In [1]: import numpy as np

In [2]: import numpy.linalg as la

In [3]: np.set_printoptions(precision=3, suppress=True, linewidth=140)

In [4]: F = np.load("mat.npy")

In [5]: F
Out[5]: 
array([[3., 3., 3., 2., 3., 2., 3., 0., 0., 0., 0., 0., 0., 0.],
       [3., 0., 0., 3., 2., 0., 0., 0., 0., 0., 0., 0., 0., 0.],
       [0., 3., 3., 2., 2., 2., 2., 0., 0., 0., 0., 0., 0., 0.],
       [2., 1., 2., 2., 1., 1., 1., 0., 0., 0., 0., 0., 0., 0.],
       [1., 3., 1., 0., 1., 2., 3., 0., 0., 0., 0., 0., 0., 0.],
       [2., 3., 1., 3., 1., 2., 2., 0., 0., 0., 0., 0., 0., 0.],
       [2., 2., 3., 2., 3., 3., 2., 0., 0., 0., 0., 0., 0., 0.],
       [0., 0., 0., 0., 0., 0., 0., 2., 0., 0., 0., 2., 2., 0.],
       [0., 0., 0., 0., 0., 0., 0., 1., 0., 1., 1., 1., 2., 0.],
       [0., 0., 0., 0., 0., 0., 0., 0., 1., 1., 0., 0., 0., 0.],
       [0., 0., 0., 0., 0., 0., 0., 1., 0., 2., 2., 1., 0., 2.],
       [0., 0., 0., 0., 0., 0., 0., 2., 2., 1., 1., 1., 2., 1.],
       [0., 0., 0., 0., 0., 0., 0., 1., 2., 0., 0., 0., 1., 0.],
       [0., 0., 0., 0., 0., 0., 0., 2., 0., 1., 1., 0., 0., 0.]])

In [6]: x0 = np.array([4, 3, 3, 0, -3, 4, -5, 2, -2, -5, 5, 4, -5, 5])

In [7]: (F @ x0).argmax()
Out[7]: np.int64(6)

In [8]: np.sign((F @ x0).round(6))
Out[8]: array([ 1.,  1.,  1.,  1.,  1.,  1.,  1.,  1., -1., -1.,  1., -1., -1.,  1.])

In [9]: F @ x0
Out[9]: array([14.,  6., 10., 13.,  6., 15., 16.,  2., -4., -7., 16., -1., -7.,  4.])

In [10]: out = la.inv(F)

In [11]: np.allclose(out, F.T)
Out[11]: False

In [12]: np.round(la.det(F) * la.det(out), 3)
Out[12]: np.float64(1.0)

In [13]: x0 = np.array([-1, 1, 0, -1, -1, -1, 2, -1, -1, 0, -2, 1, -1, 0])

In [14]: target = F @ x0

In [15]: target
Out[15]: array([-1., -8.,  1., -3.,  5., -1., -4., -2., -4., -1., -4., -7., -4., -4.])

In [16]: np.round(la.solve(F, target), 3) + 0
Out[16]: array([-1.,  1.,  0., -1., -1., -1.,  2., -1., -1.,  0., -2.,  1., -1.,  0.])

In [17]: np.round(la.solve(F.T, F[2]), 3) + 0
Out[17]: array([0., 0., 1., 0., 0., 0., 0., 0., 0., 0., 0., 0., 0., 0.])

In [18]: X = np.load("out18.npy")

In [19]: X
Out[19]: 
array([[ 0,  1,  4, -2, -1, -3, -4,  2,  1,  1],
       [-1,  0, -5, -1,  5,  0, -2,  4, -2,  0],
       [-4,  5,  0, -1,  0, -1, -1, -2,  3, -1],
       [ 2,  1,  1,  0,  1, -1, -2,  1, -5,  0],
       [ 1, -5,  0, -1,  0, -1, -1,  2, -3, -4],
       [ 3,  0,  1,  1,  1,  0,  2, -4,  3,  2],
       [ 4,  2,  1,  2,  1, -2,  0, -4, -3, -1],
       [-2, -4,  2, -1, -2,  4,  4,  0,  5, -1],
       [-1,  2, -3,  5,  3, -3,  3, -5,  0, -1],
       [-1,  0,  1,  0,  4, -2,  1,  1,  1,  0]])

In [20]: # skew, so no eigenvalue has a real part

In [21]: out = X ** -1
---------------------------------------------------------------------------
ValueError                                Traceback (most recent call last)
Cell In[21], line 1
----> 1 out = X ** -1

ValueError: Integers to negative integer powers are not allowed.

In [22]: out = la.inv(X)

In [23]: round(la.cond(X), 3)
Out[23]: np.float64(25.505)

In [24]: np.round(la.det(X) * la.det(out), 3)
Out[24]: np.float64(1.0)

In [25]: np.round(la.inv(out), 3) + 0
Out[25]: 
array([[ 0.,  1.,  4., -2., -1., -3., -4.,  2.,  1.,  1.],
       [-1.,  0., -5., -1.,  5.,  0., -2.,  4., -2.,  0.],
       [-4.,  5.,  0., -1.,  0., -1., -1., -2.,  3., -1.],
       [ 2.,  1.,  1.,  0.,  1., -1., -2.,  1., -5.,  0.],
       [ 1., -5.,  0., -1.,  0., -1., -1.,  2., -3., -4.],
       [ 3.,  0.,  1.,  1.,  1.,  0.,  2., -4.,  3.,  2.],
       [ 4.,  2.,  1.,  2.,  1., -2.,  0., -4., -3., -1.],
       [-2., -4.,  2., -1., -2.,  4.,  4.,  0.,  5., -1.],
       [-1.,  2., -3.,  5.,  3., -3.,  3., -5.,  0., -1.],
       [-1.,  0.,  1.,  0.,  4., -2.,  1.,  1.,  1.,  0.]])

In [26]: np.round(X @ out, 3) + 0
Out[26]: 
array([[1., 0., 0., 0., 0., 0., 0., 0., 0., 0.],
       [0., 1., 0., 0., 0., 0., 0., 0., 0., 0.],
       [0., 0., 1., 0., 0., 0., 0., 0., 0., 0.],
       [0., 0., 0., 1., 0., 0., 0., 0., 0., 0.],
       [0., 0., 0., 0., 1., 0., 0., 0., 0., 0.],
       [0., 0., 0., 0., 0., 1., 0., 0., 0., 0.],
       [0., 0., 0., 0., 0., 0., 1., 0., 0., 0.],
       [0., 0., 0., 0., 0., 0., 0., 1., 0., 0.],
       [0., 0., 0., 0., 0., 0., 0., 0., 1., 0.],
       [0., 0., 0., 0., 0., 0., 0., 0., 0., 1.]])

In [27]: f, g = X[3], X[5]

In [28]: f @ f
Out[28]: np.int64(38)

In [29]: pr = (f @ g) / (f @ f) * f

In [30]: round(float((g - pr) @ f), 3)
Out[30]: 0.0

In [31]: np.outer(f, g)
Out[31]: 
array([[  6,   0,   2,   2,   2,   0,   4,  -8,   6,   4],
       [  3,   0,   1,   1,   1,   0,   2,  -4,   3,   2],
       [  3,   0,   1,   1,   1,   0,   2,  -4,   3,   2],
       [  0,   0,   0,   0,   0,   0,   0,   0,   0,   0],
       [  3,   0,   1,   1,   1,   0,   2,  -4,   3,   2],
       [ -3,   0,  -1,  -1,  -1,   0,  -2,   4,  -3,  -2],
       [ -6,   0,  -2,  -2,  -2,   0,  -4,   8,  -6,  -4],
       [  3,   0,   1,   1,   1,   0,   2,  -4,   3,   2],
       [-15,   0,  -5,  -5,  -5,   0, -10,  20, -15, -10],
       [  0,   0,   0,   0,   0,   0,   0,   0,   0,   0]])

In [32]: g - pr
Out[32]: array([ 3.789,  0.395,  1.395,  1.   ,  1.395, -0.395,  1.211, -3.605,  1.026,  2.   ])

In [33]: la.matrix_rank(np.outer(f, g))
Out[33]: np.int64(1)

In [34]: pr
Out[34]: array([-0.789, -0.395, -0.395, -0.   , -0.395,  0.395,  0.789, -0.395,  1.974, -0.   ])

In [35]: round(la.norm(f + g) ** 2 + la.norm(f - g) ** 2, 3)
Out[35]: np.float64(166.0)

In [36]: x0 = np.array([-3, 0, -1, 2, 1, 3, -3, -1, -2, -1])

In [37]: h = np.maximum(X @ x0, 0)

In [38]: X.T @ h
Out[38]: array([ -37,   40, -100,    8,  112,  -37,  -35,   31,  -52,  -26])

In [39]: np.flatnonzero(h > 1e-9)
Out[39]: array([1, 2, 3, 4, 8])

In [40]: np.tanh(X @ x0)
Out[40]: array([-1.   ,  1.   ,  1.   ,  1.   ,  0.995, -1.   , -0.995, -1.   ,  1.   , -1.   ])

In [41]: X * (h > 1e-9)[:, None]
Out[41]: 
array([[ 0,  0,  0,  0,  0,  0,  0,  0,  0,  0],
       [-1,  0, -5, -1,  5,  0, -2,  4, -2,  0],
       [-4,  5,  0, -1,  0, -1, -1, -2,  3, -1],
       [ 2,  1,  1,  0,  1, -1, -2,  1, -5,  0],
       [ 1, -5,  0, -1,  0, -1, -1,  2, -3, -4],
       [ 0,  0,  0,  0,  0,  0,  0,  0,  0,  0],
       [ 0,  0,  0,  0,  0,  0,  0,  0,  0,  0],
       [ 0,  0,  0,  0,  0,  0,  0,  0,  0,  0],
       [-1,  2, -3,  5,  3, -3,  3, -5,  0, -1],
       [ 0,  0,  0,  0,  0,  0,  0,  0,  0,  0]])

In [42]: np.maximum(X @ x0, 0) - np.maximum(-X @ x0, 0)
Out[42]: array([-11,  17,   7,   6,   3, -17,  -3,  -9,   7,  -6])

In [43]: np.maximum(X @ (3 * x0), 0)
Out[43]: array([ 0, 51, 21, 18,  9,  0,  0,  0, 21,  0])

In [44]: rng = np.random.default_rng(1463)

In [45]: z = rng.permutation(10)

In [46]: z
Out[46]: array([3, 9, 1, 2, 4, 7, 0, 6, 5, 8])

In [47]: out = X[z][:, z]

In [48]: np.diag(out)
Out[48]: array([0, 0, 0, 0, 0, 0, 0, 0, 0, 0])

In [49]: np.trace(out)
Out[49]: np.int64(0)

In [50]: np.allclose(out, X)
Out[50]: False

In [51]: x0 = np.array([0, 1, 1, 1, 1, 2, 1, 0, 1, 1])

In [52]: X @ np.ones(10)
Out[52]: array([ -1.,  -2.,  -2.,  -2., -12.,   9.,   0.,   5.,   0.,   5.])

In [53]: la.norm(X @ x0) <= la.norm(X, 2) * la.norm(x0) + 1e-9
Out[53]: np.True_

In [54]: (X * x0).sum(axis=1)
Out[54]: array([ -6,  -5,   3,  -6, -16,  10,  -2,  11,   3,   3])

In [55]: X * x0
Out[55]: 
array([[ 0,  1,  4, -2, -1, -6, -4,  0,  1,  1],
       [ 0,  0, -5, -1,  5,  0, -2,  0, -2,  0],
       [ 0,  5,  0, -1,  0, -2, -1,  0,  3, -1],
       [ 0,  1,  1,  0,  1, -2, -2,  0, -5,  0],
       [ 0, -5,  0, -1,  0, -2, -1,  0, -3, -4],
       [ 0,  0,  1,  1,  1,  0,  2,  0,  3,  2],
       [ 0,  2,  1,  2,  1, -4,  0,  0, -3, -1],
       [ 0, -4,  2, -1, -2,  8,  4,  0,  5, -1],
       [ 0,  2, -3,  5,  3, -6,  3,  0,  0, -1],
       [ 0,  0,  1,  0,  4, -4,  1,  0,  1,  0]])

In [56]: np.sign((X @ x0).round(6))
Out[56]: array([-1, -1,  1, -1, -1,  1, -1,  1,  1,  1])
